>>> import numpy as np
>>> from numpy import linalg as LA
>>> np.set_printoptions(suppress=True, linewidth=120)
>>> A = np.array([[0, 1, -1, -1, -5, 3, -3, 5],
...     [0, 0, -5, 4, -2, 4, -5, 5],
...     [0, 0, 0, -5, -3, 0, 3, 5],
...     [0, 0, 0, 0, -1, 5, 4, -3],
...     [0, 0, 0, 0, 0, -3, 5, -5],
...     [0, 0, 0, 0, 0, 0, 4, 1],
...     [0, 0, 0, 0, 0, 0, 0, 4],
...     [0, 0, 0, 0, 0, 0, 0, 0]])
>>> print(LA.cond(A) > 100)
True
>>> Uu, sv, VT = LA.svd(A)
>>> sv.round(1)
array([14.7,  9.5,  7.3,  4.3,  3.4,  1.5,  0.1,  0. ])
>>> out = Uu[:, :7] @ np.diag(sv[:7]) @ VT[:7]
>>> np.round(np.abs(A - out).max(), 1)
np.float64(0.0)
>>> Uu, sv, VT = LA.svd(A)
>>> evecs = VT[:(sv > 1e-8).sum()]
>>> rng = np.random.default_rng(71653)
>>> x = A[6] + -1 * A[7] + rng.integers(2) * np.eye(8)[1]
>>> x
array([0., 1., 0., 0., 0., 0., 0., 4.])
>>> np.allclose(evecs.T @ evecs @ x, x)
True
>>> round(LA.norm(x - evecs.T @ evecs @ x), 1)
np.float64(0.0)
>>> F = np.load("x.npy")
>>> F.round(1) + 0
array([[ 0.4,  0.1, -0.1, -0.2, -0.3,  0.2,  1. ,  0.5,  0.5, -0.8],
       [ 3.8, -7.4, -0.2, -1.1, -1.3,  0.1,  4. ,  2. , -0.1,  0.4],
       [-1.2,  3.1, -0.1,  0.9, -0.3, -0.5, -3.3, -0.9,  2.4,  1.8],
       [-0.2,  2.2, -0.1, -0.3, -0.2,  0.4,  1. ,  0.4,  0.9, -1.8],
       [-0.3,  3.2, -0.2,  0.1, -0.6,  0.2, -0.2,  0.2,  2.3, -0.9],
       [ 1.8, -2.8, -0.2, -0.4, -0.9,  0. ,  1.5,  1. ,  0.9,  0.4],
       [ 0.9, -0.7,  0. , -0.7, -0.3,  0.5,  2.5,  1. , -0.2, -1.8],
       [-0.6,  1.7,  0. ,  0.2,  0. ,  0. , -0.7, -0.2,  0.6, -0.1]])
>>> f = np.array([9, -2, 3])
>>> np.round(np.convolve(F[1], f), 1)
array([ 34.5, -73.8,  24.8, -31.5, -10.4,   0.7,  31.5,  10.7,   6.5,   9.9,  -1.2,   1.2])
>>> print(np.round(LA.norm(F[7], 1), 1), round(LA.norm(F[7], np.inf), 1))
4.1 1.7
>>> round(float(LA.norm(F, 2)), 1)
12.1
>>> round(float(LA.norm(F[7] - F[5])), 1)
5.7
>>> [round(float(x), 1) for x in LA.svd(F, compute_uv=False)[:3]]
[12.1, 5.1, 3.8]
>>> Uu, sv, VT = LA.svd(F)
>>> evecs = VT[:(sv > 1e-8).sum()]
>>> x = F[6] + 5 * F[2] + rng.integers(2) * np.eye(10)[8]
>>> x.round(1)
array([ -4.8,  14.6,  -0.7,   4. ,  -1.6,  -2.2, -14. ,  -3.8,  11.8,   7.1])
>>> LA.matrix_rank(np.vstack([F, x]))
np.int64(3)
>>> ang = np.radians(72)
>>> r_ = np.eye(10)
>>> r_[4, 4] = r_[0, 0] = np.cos(ang)
>>> r_[4, 0], r_[0, 4] = -np.sin(ang), np.sin(ang)
>>> print(r_.round(1))
[[ 0.3  0.   0.   0.   1.   0.   0.   0.   0.   0. ]
 [ 0.   1.   0.   0.   0.   0.   0.   0.   0.   0. ]
 [ 0.   0.   1.   0.   0.   0.   0.   0.   0.   0. ]
 [ 0.   0.   0.   1.   0.   0.   0.   0.   0.   0. ]
 [-1.   0.   0.   0.   0.3  0.   0.   0.   0.   0. ]
 [ 0.   0.   0.   0.   0.   1.   0.   0.   0.   0. ]
 [ 0.   0.   0.   0.   0.   0.   1.   0.   0.   0. ]
 [ 0.   0.   0.   0.   0.   0.   0.   1.   0.   0. ]
 [ 0.   0.   0.   0.   0.   0.   0.   0.   1.   0. ]
 [ 0.   0.   0.   0.   0.   0.   0.   0.   0.   1. ]]
>>> out = F @ r_.T
>>> np.round(np.abs(out - F).max(axis=0), 1)
array([3.9, 0. , 0. , 0. , 2.7, 0. , 0. , 0. , 0. , 0. ])
>>> np.allclose(F @ F.T, out @ out.T)
True
>>> feats = np.load("w.npy")
>>> feats
array([[ 2,  3,  4,  5,  6],
       [ 7,  8,  9, 10, 11],
       [12, 13, 14, 15, 16],
       [17, 18, 19, 20, 21]])
>>> rk = LA.matrix_rank(feats)
>>> print(rk)
2
>>> N = LA.svd(feats)[2][rk:].T
>>> np.round(N @ N.T, 1) + 0
array([[ 0.4, -0.4, -0.2,  0. ,  0.2],
       [-0.4,  0.7, -0.2, -0.1,  0. ],
       [-0.2, -0.2,  0.8, -0.2, -0.2],
       [ 0. , -0.1, -0.2,  0.7, -0.4],
       [ 0.2,  0. , -0.2, -0.4,  0.4]])
>>> print(np.allclose(feats @ N, 0))
True
>>> np.round(feats @ N, 1) + 0
array([[0., 0., 0.],
       [0., 0., 0.],
       [0., 0., 0.],
       [0., 0., 0.]])
>>> N.shape
(5, 3)
>>> print(np.unique(feats.round(6), axis=0).shape)
(4, 5)
>>> LA.lstsq(feats[:-1].T, feats[-1])[2]
np.int32(2)
>>> round(float(np.trace(LA.pinv(feats) @ feats)), 1)
2.0
>>> np.allclose(feats[:-1].T @ LA.lstsq(feats[:-1].T, feats[-1])[0], feats[-1])
True
>>> ang = np.radians(36)
>>> r_ = np.eye(5)
>>> r_[3, 3] = r_[4, 4] = np.cos(ang)
>>> r_[3, 4], r_[4, 3] = -np.sin(ang), np.sin(ang)
>>> r_.round(1)
array([[ 1. ,  0. ,  0. ,  0. ,  0. ],
       [ 0. ,  1. ,  0. ,  0. ,  0. ],
       [ 0. ,  0. ,  1. ,  0. ,  0. ],
       [ 0. ,  0. ,  0. ,  0.8, -0.6],
       [ 0. ,  0. ,  0. ,  0.6,  0.8]])
>>> out = feats @ r_.T
>>> np.allclose(LA.norm(feats, axis=1), LA.norm(out, axis=1))
True
>>> arr = np.loadtxt("case16.csv", delimiter=",")
>>> arr
array([[0., 3., 1., 1., 0., 3., 0., 3., 3., 2.],
       [0., 0., 1., 1., 2., 1., 1., 1., 0., 3.],
       [0., 0., 0., 2., 0., 2., 0., 1., 0., 1.],
       [0., 0., 0., 0., 0., 1., 0., 3., 0., 2.],
       [0., 0., 0., 0., 0., 0., 0., 1., 1., 0.],
       [0., 0., 0., 0., 0., 0., 1., 3., 1., 0.],
       [0., 0., 0., 0., 0., 0., 0., 1., 1., 2.],
       [0., 0., 0., 0., 0., 0., 0., 0., 2., 1.],
       [0., 0., 0., 0., 0., 0., 0., 0., 0., 2.],
       [0., 0., 0., 0., 0., 0., 0., 0., 0., 0.]])
>>> rk = LA.matrix_rank(arr)
>>> rk
np.int64(8)
>>> N = LA.svd(arr)[2][rk:].T
>>> np.allclose(arr @ N, 0)
True
>>> [int(LA.matrix_rank(np.delete(arr, i, axis=0))) for i in range(10)]
[7, 7, 7, 7, 8, 7, 8, 7, 8, 8]
>>> print(np.round(N @ N.T, 1) + 0)
[[ 1.   0.   0.   0.   0.   0.   0.   0.   0.   0. ]
 [ 0.   0.1 -0.2  0.   0.1  0.   0.   0.   0.   0. ]
 [ 0.  -0.2  0.7  0.  -0.4  0.   0.   0.   0.   0. ]
 [ 0.   0.   0.   0.   0.   0.   0.   0.   0.   0. ]
 [ 0.   0.1 -0.4  0.   0.2  0.   0.   0.   0.   0. ]
 [ 0.   0.   0.   0.   0.   0.   0.   0.   0.   0. ]
 [ 0.   0.   0.   0.   0.   0.   0.   0.   0.   0. ]
 [ 0.   0.   0.   0.   0.   0.   0.   0.   0.   0. ]
 [ 0.   0.   0.   0.   0.   0.   0.   0.   0.   0. ]
 [ 0.   0.   0.   0.   0.   0.   0.   0.   0.   0. ]]
>>> [int(LA.matrix_rank(arr[:i])) for i in range(1, len(arr) + 1)]
[1, 2, 3, 4, 5, 6, 7, 8, 8, 8]
>>> N.shape
(10, 2)
>>> LA.matrix_rank(arr.T @ arr), LA.matrix_rank(arr @ arr.T)
(np.int64(8), np.int64(8))
>>> x = np.array([-9, 8, 3, 1, -4, -8, 3, -4])
>>> A @ np.ones(8)
array([-1.,  1.,  0.,  5., -3.,  5.,  4.,  0.])
>>> print((A * x).sum(axis=1))
[-29 -70  -4 -12  59   8 -16   0]
>>> A @ (2 * x)
array([ -58, -140,   -8,  -24,  118,   16,  -32,    0])
>>> LA.norm(A @ x) <= LA.norm(A, 2) * LA.norm(x) + 1e-9
np.True_
>>> np.sign((A @ x).round(6))
array([-1, -1, -1, -1,  1,  1, -1,  0])
>>> A * x
array([[  0,   8,  -3,  -1,  20, -24,  -9, -20],
       [  0,   0, -15,   4,   8, -32, -15, -20],
       [  0,   0,   0,  -5,  12,   0,   9, -20],
       [  0,   0,   0,   0,   4, -40,  12,  12],
       [  0,   0,   0,   0,   0,  24,  15,  20],
       [  0,   0,   0,   0,   0,   0,  12,  -4],
       [  0,   0,   0,   0,   0,   0,   0, -16],
       [  0,   0,   0,   0,   0,   0,   0,   0]])
>>> print(A @ np.eye(8)[5])
[ 3.  4.  0.  5. -3.  0.  0.  0.]
>>> W1 = np.array([[0, 1, 1, 2, 0],
...     [0, 2, 2, 1, 1],
...     [1, 3, 1, 1, 1],
...     [3, 3, 1, 2, 3],
...     [0, 0, 0, 3, 1],
...     [2, 3, 2, 1, 2],
...     [1, 2, 2, 0, 1],
...     [1, 0, 2, 1, 2],
...     [3, 2, 0, 2, 2],
...     [2, 0, 2, 3, 0]])
>>> b = np.array([-1, -1, 5, -1, 3])
>>> H = np.maximum(arr @ W1 + b, 0)
>>> (H > 0).mean(axis=0)
array([0.9, 0.8, 1. , 0.9, 1. ])
>>> cent = np.array([[8, 4], [2, 5], [4, 9], [3, 6], [4, 1]])
>>> W1 @ cent
array([[12, 26],
       [19, 35],
       [25, 35],
       [52, 51],
       [13, 19],
       [41, 49],
       [24, 33],
       [27, 30],
       [42, 36],
       [33, 44]])
>>> print([round(float(x), 1) for x in LA.svd(arr, compute_uv=False)[:3]])
[8.5, 3.9, 3.2]
>>> LA.cond(arr) > 100
np.True_
>>> print(np.argsort(-LA.norm(arr, axis=0).round(6), kind="stable")[:3])
[7 9 8]
>>> J = np.load("out10.npy")
>>> J
array([[ 0.,  0.,  2., -2., -2., -1.,  0.,  2., -2.,  1., -2.,  1.],
       [ 0.,  0.,  0., -3.,  0.,  3.,  2.,  3., -1.,  2., -2.,  3.],
       [ 2.,  0.,  0.,  0.,  0.,  0.,  0.,  0.,  0.,  0.,  0.,  0.],
       [-2., -3.,  0.,  0.,  0.,  0.,  0.,  0.,  0.,  0.,  0.,  0.],
       [-2.,  0.,  0.,  0.,  0.,  0.,  0.,  0.,  0.,  0.,  0.,  0.],
       [-1.,  3.,  0.,  0.,  0.,  0.,  0.,  0.,  0.,  0.,  0.,  0.],
       [ 0.,  2.,  0.,  0.,  0.,  0.,  0.,  0.,  0.,  0.,  0.,  0.],
       [ 2.,  3.,  0.,  0.,  0.,  0.,  0.,  0.,  0.,  0.,  0.,  0.],
       [-2., -1.,  0.,  0.,  0.,  0.,  0.,  0.,  0.,  0.,  0.,  0.],
       [ 1.,  2.,  0.,  0.,  0.,  0.,  0.,  0.,  0.,  0.,  0.,  0.],
       [-2., -2.,  0.,  0.,  0.,  0.,  0.,  0.,  0.,  0.,  0.,  0.],
       [ 1.,  3.,  0.,  0.,  0.,  0.,  0.,  0.,  0.,  0.,  0.,  0.]])
>>> np.all(LA.eigvalsh(J) > 0)
np.False_
>>> [round(float(x), 1) for x in LA.svd(J, compute_uv=False)[:3]]
[7.8, 7.8, 3.9]
>>> print(LA.matrix_rank(J, rtol=0.1))
4
>>> print(np.argsort(-LA.norm(J, axis=0).round(6), kind="stable")[:3])
[1 0 3]
>>> m1 = np.loadtxt("a.csv", delimiter=",")
>>> m1
array([[-4.,  6.,  2., -4.],
       [-8., 12.,  4., -8.],
       [-8., 10.,  6., -8.],
       [-8., 12.,  4., -8.]])
>>> f = np.array([0, 1])
>>> np.array([np.convolve(row, f, "same") for row in m1])
array([[ 0., -4.,  6.,  2.],
       [ 0., -8., 12.,  4.],
       [ 0., -8., 10.,  6.],
       [ 0., -8., 12.,  4.]])
>>> np.polyval(f, m1[1])
array([1., 1., 1., 1.])
>>> m1.reshape(-1, 2)
array([[-4.,  6.],
       [ 2., -4.],
       [-8., 12.],
       [ 4., -8.],
       [-8., 10.],
       [ 6., -8.],
       [-8., 12.],
       [ 4., -8.]])
>>> m1.reshape(2, -1)
array([[-4.,  6.,  2., -4., -8., 12.,  4., -8.],
       [-8., 10.,  6., -8., -8., 12.,  4., -8.]])
>>> T = m1.reshape(4, 2, -1)
>>> T.shape
(4, 2, 2)
>>> np.einsum("ihd,ihd->ih", T, T)
array([[ 52.,  20.],
       [208.,  80.],
       [164., 100.],
       [208.,  80.]])
>>> T.transpose(1, 0, 2)
array([[[-4.,  6.],
        [-8., 12.],
        [-8., 10.],
        [-8., 12.]],

       [[ 2., -4.],
        [ 4., -8.],
        [ 6., -8.],
        [ 4., -8.]]])
>>> LA.cond(m1) > 100
np.True_
>>> np.argsort(-LA.norm(m1, axis=0).round(6), kind="stable")[:3]
array([1, 0, 3])
>>> P = np.triu(np.array([[-3, 1, 0, -1], [-3, -1, 3, 3], [1, -2, 1, -2], [2, -1, 3, -1]]), 1) + np.eye(4)
>>> out = P @ m1 @ LA.inv(P)
>>> print(out)
[[   -4.    10.   -28.   -94.]
 [  -56.   134.  -368. -1250.]
 [    8.   -22.    64.   210.]
 [   -8.    20.   -56.  -188.]]
>>> LA.matrix_rank(out)
np.int64(2)
>>> np.round(LA.det(out), 1)
np.float64(-0.0)
>>> print(np.trace(out), np.trace(m1))
6.0 6.0
